>>> import numpy as np
>>> import numpy.linalg as la
>>> np.set_printoptions(suppress=True, linewidth=100)
>>> X = np.loadtxt("case8.csv", delimiter=",")
>>> print(X)
[[-0.4 -0.7 -1.   1.  -1.8 -0.1  0.   0.   1.1  2.1 -2.2 -1.9  2.   0.8]
 [ 1.2  0.1 -1.1  0.9 -0.9 -0.6  0.   0.9  0.5  0.6 -0.4  0.5  0.1 -0.4]
 [ 0.9 -0.4 -0.7  0.  -1.7  1.  -0.7 -1.2  1.6 -1.8 -1.8  1.1  1.1 -0.1]
 [-1.5  0.2 -0.2 -0.4 -1.5  0.6 -2.1 -0.6 -1.1 -0.3 -0.2  0.2 -0.3 -0.7]
 [-0.4 -0.1  1.8 -2.2  0.5  0.2  0.1  1.1  0.6 -1.8 -0.6 -0.3  2.7  0.5]
 [-1.8  1.6  0.4 -0.4  0.   0.  -0.3 -0.5  0.5 -0.1 -0.5  1.   0.4  0. ]
 [-0.2 -1.3  0.5 -0.8  0.8  1.9  0.8  1.4  0.3  1.4 -1.5 -0.5  1.6  1.3]
 [ 0.6 -0.1  0.1 -1.3  1.3  0.   1.1 -0.6 -1.  -0.7 -0.3 -1.3 -1.   1.1]
 [ 1.   0.6  1.3  0.   0.6  0.6  1.4 -0.2  0.9 -0.1 -0.3 -2.3 -0.1 -0.2]
 [-0.6 -0.7 -0.2 -1.7  0.8 -0.3 -0.5  1.5  1.8  0.4 -0.9  0.5 -0.5 -0.2]
 [-3.   1.   0.5  3.   3.5  4.   0.  -2.5 -4.  -6.   7.  -2.5  2.  -4. ]
 [-0.7  0.3  0.4  1.1  0.6 -0.1 -0.1 -0.2 -1.2 -1.  -3.7  1.1 -0.7 -0.7]
 [-0.9 -0.2  0.6 -0.7  0.4 -0.5 -0.7 -0.5  1.8 -0.5  0.8 -0.9  0.3  1. ]
 [-0.9  0.9 -0.1 -0.2 -0.2  0.3 -0.2 -1.   1.2 -1.2  1.9  0.7  1.  -0.3]]
>>> rng = np.random.default_rng(73)
>>> lab = rng.permutation(14)
>>> lab
array([10, 11, 12, 13,  0,  4,  2,  7,  6,  3,  5,  8,  1,  9])
>>> M2 = X[lab][:, lab]
>>> np.round(np.sort(np.abs(la.eigvals(M2))), 3)
array([0.288, 1.173, 1.173, 1.468, 2.247, 2.247, 2.921, 2.921, 3.299, 3.299, 3.896, 3.896, 5.994,
       7.756])
>>> np.trace(M2)
np.float64(8.7)
>>> print(np.allclose(M2, X))
False
>>> np.diag(M2)
array([ 7. ,  1.1,  0.3, -0.3, -0.4,  0.5, -0.7, -0.6,  0.8, -0.4,  0. ,  0.9,  0.1,  0.4])
